% python3 -q
>>> import numpy as np
>>> np.set_printoptions(suppress=True, linewidth=140)
>>> def rnd(a):
...     return np.round(a, 2) + 0
... 
>>> data = np.load("dump.npy")
>>> data
array([[0, 0, 0, 3, 0, 0, 0],
       [0, 0, 0, 0, 0, 0, 0],
       [0, 0, 0, 0, 3, 0, 0],
       [0, 1, 0, 0, 0, 0, 0],
       [0, 0, 0, 0, 0, 1, 0],
       [0, 0, 0, 0, 0, 0, 2],
       [0, 0, 0, 0, 0, 0, 0]])
>>> # rank 5
>>> left, sigma, vt = np.linalg.svd(data)
>>> evecs = vt[:(sigma > 1e-8).sum()]
>>> rng = np.random.default_rng(23)
>>> x0 = data[2] + 3 * data[0] + rng.integers(2) * np.eye(7)[6]
>>> x0
array([0., 0., 0., 9., 3., 0., 0.])
>>> np.linalg.matrix_rank(np.vstack([data, x0]))
np.int64(5)
>>> rnd(np.linalg.norm(x0 - evecs.T @ evecs @ x0))
np.float64(0.0)
>>> left, sigma, vt = np.linalg.svd(data)
>>> sigma
array([ 3.,  3.,  2.,  1.,  1., -0.,  0.])
>>> np.argmax(sigma[:-1] / (sigma[1:] + 1e-6)) + 1
np.int64(5)
>>> other = left[:, :5] @ np.diag(sigma[:5]) @ vt[:5]
>>> rnd(np.linalg.norm(data - other, 2)), sigma[5]
(np.float64(0.0), np.float64(-0.0))
>>> E = np.load("x.npy")
>>> E
array([[  0,   0,  11,  29,   7],
       [  0,  46,   0,   0,   9],
       [  0,   6,  39,   0,   0],
       [ 21,  65,  90,   0,   0],
       [ 10,  22,   0,  61,  14],
       [ 82,  23,   0,   0,   0],
       [  0,   0,  53,  35,   0],
       [  0,   0,   0,   4,  35],
       [  0,   1,  21,   0,   0],
       [ 40,  47,   1,  26,   0],
       [ 34,  57,   0,  42,   9],
       [  0,  32, 105,   0,   0],
       [  0,   0,  10,  57,  11],
       [  6,   0,   0,  74,  11],
       [ 12,  30,  95,   0,   0],
       [ 78,  77,   6,   0,   0],
       [  0,   9,  14,  86,   0],
       [ 19,   0,   0,  47,  19],
       [ 10,   0,   0,  30,   0],
       [ 25,  36,   0,  60,   0],
       [ 20,  57,  36,   0,   0],
       [  4,   0,   0, 135,  54],
       [  3,  13,   0,  69,  19],
       [ 23,  71, 136,   0,   0],
       [ 27,  71, 106,   0,   0],
       [ 57,   0,  15,   0,   0]])
>>> idx = E[:, 4] > np.median(E[:, 4])
>>> r0 = E[idx].mean(axis=0) - E[~idx].mean(axis=0)
>>> idx.astype(int)
array([1, 1, 0, 0, 1, 0, 0, 1, 0, 0, 1, 0, 1, 1, 0, 0, 0, 1, 0, 0, 0, 1, 1, 0, 0, 0])
>>> G = np.cov(E, rowvar=False)
>>> G.shape
(5, 5)
>>> rnd(np.linalg.eigvalsh(G)[::-1])
array([2586.02, 1014.11,  587.95,  213.89,   94.46])
>>> rnd(np.corrcoef(E[:, 4], E[:, 1])[0, 1])
np.float64(-0.38)
>>> np.median(E, axis=0)
array([10. , 17.5,  8. , 15. ,  0. ])
>>> np.argsort(-E.std(axis=0).round(6), kind="stable")
array([2, 3, 1, 0, 4])
>>> np.argwhere(np.triu(np.abs(np.corrcoef(E.T)) > 0.8, 1))
array([], shape=(0, 2), dtype=int64)
>>> J = np.loadtxt("layer18.csv", delimiter=",")
>>> J
array([[30.,  0., 27.,  0., 30.],
       [13.,  0.,  3.,  0.,  2.],
       [ 8.,  0.,  0.,  0.,  5.],
       [ 6.,  0.,  4.,  0., 14.],
       [12.,  0.,  5.,  0.,  9.],
       [ 4.,  0.,  0.,  0.,  8.],
       [ 2.,  0.,  0.,  0.,  0.],
       [ 8.,  0.,  5.,  0.,  6.],
       [ 9.,  0.,  2.,  0., 17.],
       [ 0.,  0.,  0.,  7.,  7.],
       [ 3.,  0.,  0.,  0.,  1.],
       [20.,  0., 12.,  0., 30.],
       [ 0.,  0.,  0.,  4.,  3.],
       [13.,  0.,  1.,  0., 21.],
       [26.,  0., 17.,  0., 32.],
       [13.,  0.,  3.,  0.,  2.],
       [ 6.,  0.,  4.,  0., 14.],
       [16.,  0.,  0.,  0.,  0.],
       [16.,  0.,  0.,  0.,  6.],
       [25.,  0., 17.,  0., 13.],
       [ 2.,  0.,  0.,  0.,  0.],
       [ 1.,  0.,  0.,  0.,  0.],
       [30.,  0., 31.,  0., 37.],
       [30.,  0., 27.,  0., 30.],
       [ 0.,  0.,  0.,  0., 12.],
       [ 0.,  0.,  0.,  7.,  7.]])
>>> # looks like rank 4
>>> W1 = np.array([[1, 3, 1, 1, -2, -3],
...     [0, 0, 2, 3, -1, -3],
...     [1, 3, 2, -3, -2, 2],
...     [3, 1, 3, 0, -1, -3],
...     [0, -1, 2, 1, 3, -1]])
>>> beta = np.array([5, 1, 4, 2, 3, 1])
>>> H = np.maximum(J @ W1 + beta, 0)
>>> rnd((H > 0).mean(axis=0))
array([1.  , 0.96, 1.  , 0.85, 0.5 , 0.  ])
>>> np.linalg.matrix_rank(H)
np.int64(5)
>>> C = np.array([[2, 2, 5], [0, 3, 5], [1, 4, 2], [3, 0, 5], [1, 3, 1], [3, 5, 5]])
>>> W1 @ C
array([[ -5,  -6,  10],
       [  1, -10,   3],
       [ -1,  23,  17],
       [ -1,   3,  10],
       [  5,   9,   2]])
>>> (H @ C).round(6).argmax(axis=1)
array([2, 2, 2, 1, 2, 2, 2, 2, 2, 2, 2, 2, 2, 2, 2, 2, 1, 2, 2, 2, 2, 2, 2, 2, 1, 2])
>>> np.unique(J.round(6), axis=0).shape
(21, 5)
>>> np.allclose(J[:-1].T @ np.linalg.lstsq(J[:-1].T, J[-1])[0], J[-1])
True
>>> rnd(np.trace(np.linalg.pinv(J) @ J))
np.float64(4.0)
>>> np.abs(np.diag(np.linalg.qr(J)[1])) > 1e-9
array([ True, False,  True,  True,  True])
>>> np.argsort(-np.linalg.norm(J, axis=0).round(6), kind="stable")[:3]
array([4, 0, 2])
>>> np.linalg.matrix_rank(J, rtol=0.1)
np.int64(3)
>>> rnd(np.linalg.norm(J, 2) / np.linalg.norm(J))
np.float64(0.96)
>>> W0 = np.array([[0.7, 1.1, -0.8, -0.5, 0.0, 0.2, 0.4],
...     [-0.5, 0.9, 0.2, -1.8, 0.2, 0.2, 0.7],
...     [0.3, 1.29, 0.65, -0.02, -1.08, 0.38, 0.77],
...     [0.2, 0.6, 0.6, -1.4, 1.7, -2.2, -1.3],
...     [0.3, 1.3, 0.7, 0.0, -1.1, 0.4, 0.7]])
>>> left, sigma, vt = np.linalg.svd(W0)
>>> np.argmax(sigma[:-1] / (sigma[1:] + 1e-6)) + 1
np.int64(4)
>>> other = left[:, :4] @ np.diag(sigma[:4]) @ vt[:4]
>>> rnd(other)
array([[ 0.7 ,  1.1 , -0.8 , -0.5 ,  0.  ,  0.2 ,  0.4 ],
       [-0.5 ,  0.9 ,  0.2 , -1.8 ,  0.2 ,  0.2 ,  0.7 ],
       [ 0.3 ,  1.3 ,  0.65, -0.03, -1.08,  0.4 ,  0.74],
       [ 0.2 ,  0.6 ,  0.6 , -1.4 ,  1.7 , -2.2 , -1.3 ],
       [ 0.3 ,  1.29,  0.7 ,  0.  , -1.1 ,  0.38,  0.73]])
>>> np.linalg.matrix_rank(other)
np.int64(4)
>>> np.linalg.matrix_rank(W0, rtol=0.05)
np.int64(4)
>>> T = np.stack([other, 2 * other, other[::-1]])
>>> T.shape
(3, 5, 7)
>>> rnd(np.linalg.norm(T, axis=(1, 2)))
array([ 5.3 , 10.59,  5.3 ])
>>> m1 = np.load("case2.npy")
>>> m1
array([[ 0. ,  0.8, -0.5, -0.4],
       [ 0.3,  0.5,  0.7, -1.4],
       [-1.2,  0.3, -0.4, -1.1],
       [-1. , -1.4, -1.4,  0.5],
       [ 0.5, -0.7,  0.4,  0.3],
       [ 1.4, -0.8, -0.7, -0.3],
       [ 1.6,  1. , -0.2, -0.4]])
>>> Xs = E - E.mean(axis=0)
>>> evecs = np.linalg.svd(Xs)[2][:3]
>>> other = Xs - Xs @ evecs.T @ evecs
>>> np.linalg.norm(other, axis=1).round(6).argmax()
np.int64(1)
>>> rnd(np.linalg.norm(other) / np.linalg.norm(Xs))
np.float64(0.26)
>>> rnd((Xs @ evecs.T).std(axis=0))
array([49.87, 31.23, 23.78])
>>> rnd(np.cov(Xs @ evecs.T, rowvar=False))
array([[2586.02,    0.  ,    0.  ],
       [   0.  , 1014.11,    0.  ],
       [   0.  ,    0.  ,  587.95]])
